>>> import numpy as np
>>> np.set_printoptions(precision=2, suppress=True, linewidth=200)
>>> rnd = lambda a: np.round(a, 2) + 0
>>> W0 = np.loadtxt("sample13.csv", delimiter=",")
>>> rnd(W0)
array([[-0.48, -3.26,  3.76],
       [-4.  , -1.47, -2.62],
       [-3.89, -1.14, -2.93],
       [-2.51,  1.02, -4.2 ],
       [-4.05, -2.77, -0.97],
       [ 3.92,  3.08,  0.4 ],
       [ 1.72, -1.8 ,  4.34],
       [ 1.65,  3.67, -2.96],
       [ 3.42,  0.2 ,  3.64],
       [ 3.45,  0.24,  3.61],
       [ 0.55,  3.29, -3.72],
       [-3.91, -1.2 , -2.87],
       [ 3.69,  0.69,  3.3 ],
       [-2.56, -3.77,  2.06],
       [-0.96,  2.41, -4.28],
       [-3.08, -3.69,  1.37],
       [-3.43, -3.55,  0.77],
       [ 1.77,  3.7 , -2.87],
       [-1.89,  1.65, -4.33]])
>>> cent = W0[[4, 11]].astype(float)
>>> for _ in range(4):
...     z = np.linalg.norm(W0[:, None] - cent, axis=-1).argmin(axis=1)
...     cent = np.array([W0[z == j].mean(axis=0) for j in range(2)])
... 
>>> z
array([0, 1, 1, 1, 0, 1, 0, 1, 0, 0, 1, 1, 0, 0, 1, 0, 0, 1, 1])
>>> print(rnd(cent))
[[-0.15 -1.97  2.43]
 [-0.93  1.5  -3.04]]
>>> rnd(cent[1] - cent[0])
array([-0.78,  3.47, -5.47])
>>> Xs = W0 - W0.mean(axis=0)
>>> Uu, sig, Vt = np.linalg.svd(Xs, full_matrices=False)
>>> print(rnd((sig ** 2).sum() ** 2 / (sig ** 4).sum()))
1.99
>>> np.abs(Vt[0]).argmax()
np.int64(2)
>>> cov = np.cov(W0, rowvar=False)
>>> rnd(W0.std(axis=0))
array([2.88, 2.56, 3.11])
>>> rnd(np.polyfit(W0[:, 0], W0[:, 2], 1))
array([ 0.48, -0.18])
>>> print(cov.shape)
(3, 3)
>>> Uu, sig, Vt = np.linalg.svd(W0)
>>> rnd(sig)
array([16.01, 14.79,  0.  ])
>>> out = Uu[:, :2] @ np.diag(sig[:2]) @ Vt[:2]
>>> rnd(np.linalg.norm(W0 - out, 2)), rnd(sig[2])
(np.float64(0.0), np.float64(0.0))
>>> rnd(np.abs(W0 - out).max())
np.float64(0.0)
>>> print(np.linalg.matrix_rank(W0, rtol=0.05))
2
>>> dist = np.linalg.norm(W0[:, None] - W0[None], axis=-1)
>>> (dist + 1e9 * np.eye(19)).round(6).argmin(axis=1)
array([ 6, 11, 11, 18, 16, 12,  0, 17,  9,  8,  7,  2,  9, 15, 18, 16, 15,  7,  3])
>>> print(dist.shape)
(19, 19)
>>> print(rnd(np.linalg.norm(W0, axis=1)))
[5. 5. 5. 5. 5. 5. 5. 5. 5. 5. 5. 5. 5. 5. 5. 5. 5. 5. 5.]
>>> print(np.flatnonzero(dist[16] < dist.mean() / 2))
[ 4 13 15 16]
>>> np.linalg.matrix_rank(dist ** 2)
np.int64(3)
>>> print(dist[16].round(6).argsort(kind="stable")[:4])
[16 15 13  4]
>>> print(dist.mean(axis=1).argmax())
5
>>> data = np.load("block7.npy")
>>> rnd(data)
array([[ 4.71,  2.  ,  4.41, -3.12, -5.12,  7.13],
       [ 3.97,  2.81, -0.31,  3.15,  0.33,  2.48],
       [ 1.62,  1.83, -1.09,  5.31,  3.48, -1.64],
       [ 2.42,  2.14, -0.71,  4.42,  2.29, -0.15],
       [ 5.55,  2.7 ,  3.31, -2.16, -4.86,  7.55],
       [ 6.11,  3.1 ,  2.81, -1.82, -4.92,  8.02],
       [ 6.37,  3.22,  2.86, -2.01, -5.23,  8.46],
       [ 4.62,  2.49,  2.27, -0.4 , -2.89,  5.39],
       [ 4.92,  3.45, -0.96,  3.49,  0.04,  3.41],
       [ 8.4 ,  4.11,  3.37, -3.66, -7.77, 11.88],
       [ 2.39,  0.96,  3.93, -1.36, -2.32,  3.29],
       [ 6.2 ,  3.56,  1.17,  0.18, -3.38,  6.93],
       [ 3.12,  1.23,  4.31, -2.2 , -3.43,  4.67],
       [ 6.34,  3.5 ,  1.66, -0.5 , -4.  ,  7.5 ],
       [-0.68,  0.24,  0.68,  4.25,  4.01, -3.77],
       [ 1.5 ,  1.6 , -0.42,  4.52,  2.91, -1.31],
       [ 4.57,  2.03,  4.04, -2.58, -4.61,  6.63],
       [ 2.45,  2.  , -0.09,  3.64,  1.64,  0.36]])
>>> print(np.linalg.lstsq(data[:-1].T, data[-1])[2])
3
>>> np.unique(data.round(6), axis=0).shape
(18, 6)
>>> rnd(np.trace(np.linalg.pinv(data) @ data))
np.float64(3.0)
>>> np.allclose(data[:-1].T @ np.linalg.lstsq(data[:-1].T, data[-1])[0], data[-1])
True
